% python3 -q
>>> import numpy as np
>>> import numpy.linalg as la
>>> np.set_printoptions(suppress=True, linewidth=100)
>>> out = np.array([[2, 1], [2, 2]])
>>> K = np.kron(np.eye(2, dtype=int), out)
>>> print(K)
[[2 1 0 0]
 [2 2 0 0]
 [0 0 2 1]
 [0 0 2 2]]
>>> out = np.array([[-1, 1, 1], [2, 1, 1]])
>>> W2 = np.kron(out, K)
>>> print(W2)
[[-2 -1  0  0  2  1  0  0  2  1  0  0]
 [-2 -2  0  0  2  2  0  0  2  2  0  0]
 [ 0  0 -2 -1  0  0  2  1  0  0  2  1]
 [ 0  0 -2 -2  0  0  2  2  0  0  2  2]
 [ 4  2  0  0  2  1  0  0  2  1  0  0]
 [ 4  4  0  0  2  2  0  0  2  2  0  0]
 [ 0  0  4  2  0  0  2  1  0  0  2  1]
 [ 0  0  4  4  0  0  2  2  0  0  2  2]]
>>> u, g = K[2], K[1]
>>> print(u @ u)
5
>>> p = (u @ g) / (u @ u) * u
>>> print(g - p)
[2. 2. 0. 0.]
>>> print((g - p) @ u)
0.0
>>> print(p)
[0. 0. 0. 0.]
>>> vec = np.array([1, 0, 1, 2])
>>> target = K @ vec
>>> c, lr = np.zeros(4), 1 / la.norm(K, 2) ** 2
>>> for i in range(8):
...     c -= lr * K.T @ (K @ c - target)
...     if i % 2 == 0: print(i, round(la.norm(K @ c - target), 2))
... 
0 0.62
2 0.59
4 0.57
6 0.54
>>> print(round(la.cond(K), 2))
6.34
>>> print(c.round(2))
[0.69 0.4  1.48 1.38]
>>> vec = np.array([0, -3, 5, -8])
>>> target = K @ vec
>>> print(target)
[-3 -6  2 -6]
>>> print(np.round(la.solve(K, K[:, 3]), 2))
[0. 0. 0. 1.]
>>> print(np.round(la.solve(K, 5 * target), 2))
[  0. -15.  25. -40.]
>>> print(np.round(la.solve(K, target + K[:, 1]), 2))
[ 0. -2.  5. -8.]
>>> X = np.array([[0, -1, 2, 1, 1],
...     [1, 0, 0, -1, 0],
...     [-2, 0, 0, 2, -2],
...     [-1, 1, -2, 0, 0],
...     [-1, 0, 2, 0, 0]])
>>> Uu, sig, VT = la.svd(X)
>>> print(np.argmax(sig[:-1] / (sig[1:] + 1e-6)) + 1)
4
>>> out = Uu[:, :4] @ np.diag(sig[:4]) @ VT[:4]
>>> print(la.matrix_rank(out))
4
>>> print(np.round(la.norm(X - out, 2), 2), round(float(sig[4]), 2))
0.0 0.0
>>> print(la.cond(X) > 100)
True
>>> print(round(float(la.norm(X, 2) / la.norm(X)), 2))
0.67
>>> hat = np.triu(np.array([[-2, -3, -2, -1], [-2, 1, 3, -2], [0, 1, -1, -2], [-3, 0, 1, 2]]), 1) + np.eye(4)
>>> out = hat @ K @ la.inv(hat)
>>> print(hat @ K - K @ hat)
[[-6.  0. -5.  0.]
 [ 0.  6.  0.  5.]
 [ 0.  0. -4.  0.]
 [ 0.  0.  0.  4.]]
>>> print(np.trace(out), np.trace(K))
8.0 8
>>> vec = np.array([0, 3, 3, 1, 0])
>>> print(round(float(la.det(X)), 2))
0.0
>>> print(vec @ X @ vec)
0
>>> print(np.round(la.svd(X, compute_uv=False), 2) + 0)
[3.77 3.77 1.32 1.32 0.  ]
>>> Q = la.solve(np.eye(5) - X, np.eye(5) + X)
>>> print(np.round(Q @ Q.T, 2) + 0)
[[1. 0. 0. 0. 0.]
 [0. 1. 0. 0. 0.]
 [0. 0. 1. 0. 0.]
 [0. 0. 0. 1. 0.]
 [0. 0. 0. 0. 1.]]
>>> theta = np.radians(60)
>>> R = np.eye(5)
>>> R[3, 3] = R[0, 0] = np.cos(theta)
>>> R[3, 0], R[0, 3] = -np.sin(theta), np.sin(theta)
>>> print(R.round(2))
[[ 0.5   0.    0.    0.87  0.  ]
 [ 0.    1.    0.    0.    0.  ]
 [ 0.    0.    1.    0.    0.  ]
 [-0.87  0.    0.    0.5   0.  ]
 [ 0.    0.    0.    0.    1.  ]]
>>> out = X @ R.T
>>> print(np.allclose(la.norm(X, axis=1), la.norm(out, axis=1)))
True
>>> print(np.round(la.svd(X, compute_uv=False), 2) + 0, np.round(la.svd(out, compute_uv=False), 2) + 0)
[3.77 3.77 1.32 1.32 0.  ] [3.77 3.77 1.32 1.32 0.  ]
>>> print(np.allclose(X @ X.T, out @ out.T))
True
>>> W0 = np.load("sample17.npy")
>>> print(W0)
[[-0.3   1.3  -1.6  -0.8   1.7 ]
 [-0.82 -1.21 -0.11 -0.5  -1.17]
 [ 0.5   0.7   0.2  -0.4  -0.6 ]
 [-0.9  -1.1  -0.1  -0.4  -1.2 ]]
>>> u, g = W0[2], W0[1]
>>> print(np.round(u @ g, 2))
-0.38
>>> p = (u @ g) / (u @ u) * u
>>> print(np.round((g - p) @ u, 2))
0.0
>>> print(round(la.norm(W0, "nuc"), 2))
6.56
>>> print(np.round(la.norm(W0, axis=0), 2))
[1.35 2.2  1.62 1.1  2.46]
>>> print(la.norm(W0, axis=1).argmax())
0
>>> print(np.round(la.norm(W0[3] - W0[2]), 2))
2.38
>>> u = np.array([-1, 0, 3])
>>> print(np.round(np.polyval(u, W0[2]), 2))
[2.75 2.51 2.96 2.84 2.64]
>>> print(np.round(np.cross(W0[2, :3], W0[3, :3]), 2))
[ 0.15 -0.13  0.08]
>>> print(np.round(np.convolve(W0[2], u), 2))
[-0.5 -0.7  1.3  2.5  1.2 -1.2 -1.8]
>>> print(np.round(np.array([np.convolve(row, u, "same") for row in W0]), 2))
[[-1.3   0.7   4.7  -6.5  -2.4 ]
 [ 1.21 -2.35 -3.13  0.84 -1.5 ]
 [-0.7   1.3   2.5   1.2  -1.2 ]
 [ 1.1  -2.6  -2.9   0.9  -1.2 ]]
